% ipython --no-banner

In [1]: import numpy as np

In [2]: np.set_printoptions(precision=2, suppress=True, linewidth=160)

In [3]: K = np.load("x.npy")

In [4]: K
Out[4]: 
array([[-1,  3,  2,  1, -1,  2,  0,  2, -1,  1,  2],
       [ 2,  2,  0,  0,  1,  2,  1, -2,  2,  2,  1],
       [-1,  3,  1,  1, -3, -3,  2,  0,  2,  0,  0],
       [ 3,  3, -3,  1, -1, -2,  2, -1,  2,  1, -1],
       [ 3,  2, -2,  1,  0, -2, -1,  3, -3, -3, -1],
       [-2,  0,  2,  3, -3,  2,  3, -1,  0,  1,  1],
       [-1,  1, -1,  0, -2, -3, -1, -1, -3, -1, -3],
       [-3,  3, -2,  3,  0, -1,  0,  0,  1,  3,  1],
       [ 0,  3,  1, -3,  1, -3,  2, -2, -1, -3,  2],
       [ 1, -2, -1,  2,  1, -2, -3,  0, -2,  0, -1]])

In [5]: blk = np.stack([K, 3 * K, K[::-1]])

In [6]: blk.sum(axis=0)
Out[6]: 
array([[ -3,  10,   7,   6,  -3,   6,  -3,   8,  -6,   4,   7],
       [  8,  11,   1,  -3,   5,   5,   6, -10,   7,   5,   6],
       [ -7,  15,   2,   7, -12, -13,   8,   0,   9,   3,   1],
       [ 11,  13, -13,   4,  -6, -11,   7,  -5,   5,   3,  -7],
       [ 10,   8,  -6,   7,  -3,  -6,  -1,  11, -12, -11,  -3],
       [ -5,   2,   6,  13, -12,   6,  11,  -1,  -3,   1,   3],
       [ -1,   7,  -7,   1,  -9, -14,  -2,  -5, -10,  -3, -13],
       [-13,  15,  -7,  13,  -3,  -7,   2,   0,   6,  12,   4],
       [  2,  14,   4, -12,   5, -10,   9, -10,  -2, -10,   9],
       [  3,  -5,  -2,   9,   3,  -6, -12,   2,  -9,   1,  -2]])

In [7]: np.linalg.matrix_rank(blk.reshape(3, -1))
Out[7]: np.int64(2)

In [8]: np.linalg.matrix_rank(blk)
Out[8]: array([10, 10, 10])

In [9]: np.linalg.norm(blk, axis=(1, 2))
Out[9]: array([19.8, 59.4, 19.8])

In [10]: B = K[0, 0] * K[1:] - np.outer(K[1:, 0], K[0])

In [11]: B
Out[11]: 
array([[  0,  -8,  -4,  -2,   1,  -6,  -1,  -2,   0,  -4,  -5],
       [  0,   0,   1,   0,   2,   5,  -2,   2,  -3,   1,   2],
       [  0, -12,  -3,  -4,   4,  -4,  -2,  -5,   1,  -4,  -5],
       [  0, -11,  -4,  -4,   3,  -4,   1,  -9,   6,   0,  -5],
       [  0,   6,   2,  -1,   1,   2,  -3,   5,  -2,   1,   3],
       [  0,   2,   3,   1,   1,   5,   1,   3,   2,   2,   5],
       [  0,   6,   8,   0,  -3,   7,   0,   6,  -4,   0,   5],
       [  0,  -3,  -1,   3,  -1,   3,  -2,   2,   1,   3,  -2],
       [  0,  -1,  -1,  -3,   0,   0,   3,  -2,   3,  -1,  -1]])

In [12]: K[:, 0] / K[0, 0]
Out[12]: array([ 1., -2.,  1., -3., -3.,  2.,  1.,  3., -0., -1.])

In [13]: B = np.array([[-1, 0, 2],
    ...:     [3, 2, 3],
    ...:     [-1, 1, 2],
    ...:     [-3, 2, 2],
    ...:     [2, 0, 3],
    ...:     [1, 0, -3],
    ...:     [-1, 0, 1],
    ...:     [-1, 0, 0],
    ...:     [-1, -3, -2],
    ...:     [3, 2, 2],
    ...:     [0, -2, -1]])

In [14]: np.einsum("ik,kj->ij", K, B)
Out[14]: 
array([[  7,  11,   6],
       [ 13,   0,   7],
       [ -7,   3,   9],
       [  2,   3,  15],
       [ -8,   9,  16],
       [-12,   8,  -5],
       [  0,  14,   8],
       [ 12,  11,  11],
       [  8,  -6,  13],
       [ -7,   7,   9]])

In [15]: np.einsum("ij,ij->i", K, K)
Out[15]: array([30, 27, 38, 44, 51, 42, 37, 43, 51, 29])

In [16]: np.vstack([K, B.T]).shape
Out[16]: (13, 11)

In [17]: ang = np.radians(90)

In [18]: r_ = np.eye(11)

In [19]: r_[1, 1] = r_[9, 9] = np.cos(ang)

In [20]: r_[1, 9], r_[9, 1] = -np.sin(ang), np.sin(ang)

In [21]: r_.round(2) + 0
Out[21]: 
array([[ 1.,  0.,  0.,  0.,  0.,  0.,  0.,  0.,  0.,  0.,  0.],
       [ 0.,  0.,  0.,  0.,  0.,  0.,  0.,  0.,  0., -1.,  0.],
       [ 0.,  0.,  1.,  0.,  0.,  0.,  0.,  0.,  0.,  0.,  0.],
       [ 0.,  0.,  0.,  1.,  0.,  0.,  0.,  0.,  0.,  0.,  0.],
       [ 0.,  0.,  0.,  0.,  1.,  0.,  0.,  0.,  0.,  0.,  0.],
       [ 0.,  0.,  0.,  0.,  0.,  1.,  0.,  0.,  0.,  0.,  0.],
       [ 0.,  0.,  0.,  0.,  0.,  0.,  1.,  0.,  0.,  0.,  0.],
       [ 0.,  0.,  0.,  0.,  0.,  0.,  0.,  1.,  0.,  0.,  0.],
       [ 0.,  0.,  0.,  0.,  0.,  0.,  0.,  0.,  1.,  0.,  0.],
       [ 0.,  1.,  0.,  0.,  0.,  0.,  0.,  0.,  0.,  0.,  0.],
       [ 0.,  0.,  0.,  0.,  0.,  0.,  0.,  0.,  0.,  0.,  1.]])

In [22]: B = K @ r_.T

In [23]: np.allclose(np.linalg.norm(K, axis=1), np.linalg.norm(B, axis=1))
Out[23]: True

In [24]: np.linalg.svd(K, compute_uv=False), np.linalg.svd(B, compute_uv=False)
Out[24]: 
(array([10.49,  9.52,  7.66,  7.08,  5.84,  4.87,  3.34,  2.85,  2.26,  0.57]),
 array([10.49,  9.52,  7.66,  7.08,  5.84,  4.87,  3.34,  2.85,  2.26,  0.57]))

In [25]: round(np.linalg.det(r_), 2), np.trace(r_)
Out[25]: (np.float64(1.0), np.float64(9.0))

In [26]: B.round(2) + 0
Out[26]: 
array([[-1., -1.,  2.,  1., -1.,  2.,  0.,  2., -1.,  3.,  2.],
       [ 2., -2.,  0.,  0.,  1.,  2.,  1., -2.,  2.,  2.,  1.],
       [-1.,  0.,  1.,  1., -3., -3.,  2.,  0.,  2.,  3.,  0.],
       [ 3., -1., -3.,  1., -1., -2.,  2., -1.,  2.,  3., -1.],
       [ 3.,  3., -2.,  1.,  0., -2., -1.,  3., -3.,  2., -1.],
       [-2., -1.,  2.,  3., -3.,  2.,  3., -1.,  0.,  0.,  1.],
       [-1.,  1., -1.,  0., -2., -3., -1., -1., -3.,  1., -3.],
       [-3., -3., -2.,  3.,  0., -1.,  0.,  0.,  1.,  3.,  1.],
       [ 0.,  3.,  1., -3.,  1., -3.,  2., -2., -1.,  3.,  2.],
       [ 1.,  0., -1.,  2.,  1., -2., -3.,  0., -2., -2., -1.]])
